$ python3 -q
>>> import numpy as np
>>> np.set_printoptions(suppress=True, linewidth=140)
>>> M = np.load("data.npy")
>>> M.round(2) + 0
array([[ 0.43,  0.08, -0.28, -0.24,  0.01,  0.31,  0.04],
       [ 0.08,  0.63,  0.  ,  0.32,  0.26,  0.23, -0.04],
       [-0.28,  0.  ,  0.21,  0.25, -0.11, -0.13,  0.  ],
       [-0.24,  0.32,  0.25,  0.5 , -0.14,  0.08,  0.02],
       [ 0.01,  0.26, -0.11, -0.14,  0.73, -0.25, -0.18],
       [ 0.31,  0.23, -0.13,  0.08, -0.25,  0.46,  0.1 ],
       [ 0.04, -0.04,  0.  ,  0.02, -0.18,  0.1 ,  0.05]])
>>> r = np.linalg.matrix_rank(M)
>>> r
np.int64(3)
>>> N = np.linalg.svd(M)[2][r:].T
>>> np.round(N @ N.T, 2) + 0
array([[ 0.57, -0.08,  0.28,  0.24, -0.01, -0.31, -0.04],
       [-0.08,  0.37,  0.  , -0.32, -0.26, -0.23,  0.04],
       [ 0.28,  0.  ,  0.79, -0.25,  0.11,  0.13,  0.  ],
       [ 0.24, -0.32, -0.25,  0.5 ,  0.14, -0.08, -0.02],
       [-0.01, -0.26,  0.11,  0.14,  0.27,  0.25,  0.18],
       [-0.31, -0.23,  0.13, -0.08,  0.25,  0.54, -0.1 ],
       [-0.04,  0.04,  0.  , -0.02,  0.18, -0.1 ,  0.95]])
>>> np.linalg.matrix_rank(M.T @ M), np.linalg.matrix_rank(M @ M.T)
(np.int64(3), np.int64(3))
>>> x0 = np.array([0, 2, 2, 2, -1, -2, 2])
>>> h = np.maximum(M @ x0, 0)
>>> np.round(M * (h > 1e-9)[:, None], 2) + 0
array([[ 0.  ,  0.  ,  0.  ,  0.  ,  0.  ,  0.  ,  0.  ],
       [ 0.08,  0.63,  0.  ,  0.32,  0.26,  0.23, -0.04],
       [-0.28,  0.  ,  0.21,  0.25, -0.11, -0.13,  0.  ],
       [-0.24,  0.32,  0.25,  0.5 , -0.14,  0.08,  0.02],
       [ 0.  ,  0.  ,  0.  ,  0.  ,  0.  ,  0.  ,  0.  ],
       [ 0.  ,  0.  ,  0.  ,  0.  ,  0.  ,  0.  ,  0.  ],
       [ 0.04, -0.04,  0.  ,  0.02, -0.18,  0.1 ,  0.05]])
>>> Uu, sig, Vh = np.linalg.svd(M)
>>> evecs = Vh[:(sig > 1e-8).sum()]
>>> rng = np.random.default_rng(1654)
>>> x0 = M[5] + 4 * M[6] + rng.integers(2) * np.eye(7)[4]
>>> x0.round(2)
array([ 0.49,  0.06, -0.13,  0.15,  0.04,  0.86,  0.29])
>>> np.allclose(evecs.T @ evecs @ x0, x0)
False
>>> np.round(np.diag(evecs.T @ evecs), 2)
array([0.43, 0.63, 0.21, 0.5 , 0.73, 0.46, 0.05])
>>> np.linalg.matrix_rank(np.vstack([M, x0]))
np.int64(4)
>>> r0, v = M[0], M[3]
>>> np.round(r0 @ r0, 2)
np.float64(0.43)
>>> round(r0 @ v, 2)
np.float64(-0.24)
>>> p = (r0 @ v) / (r0 @ r0) * r0
>>> np.linalg.matrix_rank(np.outer(r0, v))
np.int64(1)
>>> np.round(v - p, 2)
array([ 0.  ,  0.37,  0.09,  0.36, -0.14,  0.26,  0.04])
>>> np.round(np.outer(r0, v), 2) + 0
array([[-0.1 ,  0.14,  0.11,  0.21, -0.06,  0.03,  0.01],
       [-0.02,  0.03,  0.02,  0.04, -0.01,  0.01,  0.  ],
       [ 0.07, -0.09, -0.07, -0.14,  0.04, -0.02,  0.  ],
       [ 0.06, -0.08, -0.06, -0.12,  0.04, -0.02,  0.  ],
       [ 0.  ,  0.  ,  0.  ,  0.  ,  0.  ,  0.  ,  0.  ],
       [-0.08,  0.1 ,  0.08,  0.16, -0.05,  0.02,  0.01],
       [-0.01,  0.01,  0.01,  0.02, -0.01,  0.  ,  0.  ]])
>>> np.round((v - p) @ r0, 2)
np.float64(0.0)
>>> J = np.loadtxt("test2.csv", delimiter=",")
>>> J
array([[4., 0., 0., 0., 0., 0., 0.],
       [0., 4., 0., 3., 0., 0., 0.],
       [0., 0., 4., 0., 3., 3., 3.],
       [0., 3., 0., 4., 0., 0., 0.],
       [0., 0., 3., 0., 4., 3., 3.],
       [0., 0., 3., 0., 3., 4., 3.],
       [0., 0., 3., 0., 3., 3., 4.]])
>>> np.round(np.sort(np.abs(np.linalg.eigvals(J))), 2)
array([ 1.,  1.,  1.,  1.,  4.,  7., 13.])
>>> np.trace(J)
np.float64(28.0)
>>> assert J == J.T
Traceback (most recent call last):
  File "<python-input-32>", line 1, in <module>
    assert J == J.T
           ^^^^^^^^
ValueError: The truth value of an array with more than one element is ambiguous. Use a.any() or a.all()
>>> round(np.linalg.det(J), 2)
np.float64(364.0)
>>> (J + J.T) / 2
array([[4., 0., 0., 0., 0., 0., 0.],
       [0., 4., 0., 3., 0., 0., 0.],
       [0., 0., 4., 0., 3., 3., 3.],
       [0., 3., 0., 4., 0., 0., 0.],
       [0., 0., 3., 0., 4., 3., 3.],
       [0., 0., 3., 0., 3., 4., 3.],
       [0., 0., 3., 0., 3., 3., 4.]])
>>> x0 = np.ones(7)
>>> for _ in range(3):
...     x0 = J @ x0
...     x0 /= np.linalg.norm(x0)
...     print(round(x0 @ J @ x0, 2))
... 
12.07
12.74
12.93
>>> x0.round(2)
array([0.01, 0.08, 0.5 , 0.08, 0.5 , 0.5 , 0.5 ])
>>> X = np.load("block11.npy")
>>> X.round(2)
array([[ 1.19, -2.03,  0.72,  1.72],
       [ 1.28, -2.42,  0.97,  0.76],
       [-0.93,  1.36, -0.37, -2.48],
       [-1.03,  2.3 , -1.09,  1.22],
       [ 1.15, -2.44,  1.11, -0.72],
       [ 1.23, -2.15,  0.79,  1.49],
       [-0.56,  0.53,  0.02, -2.9 ],
       [-1.14,  1.89, -0.64, -1.93],
       [-0.04, -0.51,  0.47, -2.92],
       [ 0.91, -1.32,  0.35,  2.51],
       [-0.17, -0.25,  0.36, -2.96],
       [ 0.71, -0.86,  0.13,  2.78],
       [ 0.36, -1.23,  0.75, -2.61],
       [ 1.13, -1.87,  0.63,  1.96],
       [ 0.77, -0.99,  0.19,  2.72],
       [ 1.12, -1.85,  0.62,  1.98],
       [ 0.12, -0.81,  0.59, -2.82],
       [-1.16,  1.96, -0.69, -1.82],
       [ 0.77, -0.99,  0.19,  2.72]])
>>> Xc = X - X.mean(axis=0)
>>> Uu, sig, Vh = np.linalg.svd(Xc, full_matrices=False)
>>> (np.sign(Uu[:, 0]) == np.sign(Uu[0, 0])).astype(int)
array([1, 1, 0, 0, 1, 1, 0, 0, 0, 1, 0, 1, 0, 1, 1, 1, 0, 0, 1])
>>> sig.round(2) + 0
array([10.95,  6.39,  0.  ,  0.  ])
>>> np.round(Xc.mean(axis=0), 2) + 0
array([0., 0., 0., 0.])
>>> G = X.T @ X
>>> np.allclose(G, G.T)
True
>>> np.round(np.linalg.eigvalsh(G)[::-1], 2) + 0
array([121.88,  49.12,   0.  ,   0.  ])
>>> np.round(np.linalg.svd(X, compute_uv=False) ** 2, 2) + 0
array([121.88,  49.12,   0.  ,   0.  ])
>>> m1 = np.load("x.npy")
>>> m1.round(2)
array([[ 0.81,  0.59,  0.  ],
       [-0.59,  0.81,  0.  ],
       [ 0.  ,  0.  ,  1.  ]])
>>> labels = rng.permutation(3)
>>> labels
array([0, 2, 1])
>>> B = m1[labels][:, labels]
>>> np.allclose(B, m1)
False
>>> B.round(2)
array([[ 0.81,  0.  ,  0.59],
       [ 0.  ,  1.  ,  0.  ],
       [-0.59,  0.  ,  0.81]])
>>> round(float(np.trace(B)), 2)
2.62
>>> np.round(np.sort(np.abs(np.linalg.eigvals(B))), 2)
array([1., 1., 1.])
>>> data = np.load("out15.npy")
>>> data
array([[  4.82,  -5.55,   9.75, -10.55,   0.33],
       [ -7.52,  10.97,  -1.3 ,  -1.49,   6.36],
       [  3.05,  -6.69,   9.55, -11.6 ,  -0.66],
       [ -9.14,  10.96,  -2.45,  -0.59,   5.02],
       [  4.24,  -7.01,   7.82,  -9.33,  -1.94],
       [-11.32,  10.27,   0.15,  -0.24,   4.63],
       [  2.15,  -8.51,   8.74, -10.15,   0.05],
       [ -8.51,  11.55,  -0.21,  -2.62,   8.66],
       [ -7.8 ,  13.18,  -2.27,  -2.99,   5.91],
       [  2.91,  -6.19,   9.89, -11.29,  -0.74],
       [-10.73,  12.25,  -3.81,  -1.9 ,   7.16],
       [ -9.16,  11.03,  -1.4 ,  -3.25,   5.29],
       [ -9.34,  11.58,  -2.3 ,  -2.82,   5.98],
       [  1.69,  -6.71,   9.53, -12.01,   0.2 ],
       [ -9.04,   9.87,  -1.95,  -1.88,   4.7 ],
       [  4.42,  -7.4 ,  10.89, -11.23,  -0.39]])
>>> hat = data @ np.linalg.solve(data.T @ data, data.T)
>>> np.round(hat @ data[:, 2], 2)
array([ 9.75, -1.3 ,  9.55, -2.45,  7.82,  0.15,  8.74, -0.21, -2.27,  9.89, -3.81, -1.4 , -2.3 ,  9.53, -1.95, 10.89])
>>> np.round(np.diag(hat), 2)
array([0.34, 0.2 , 0.18, 0.12, 0.19, 0.83, 0.48, 0.62, 0.43, 0.2 , 0.39, 0.19, 0.18, 0.25, 0.16, 0.24])
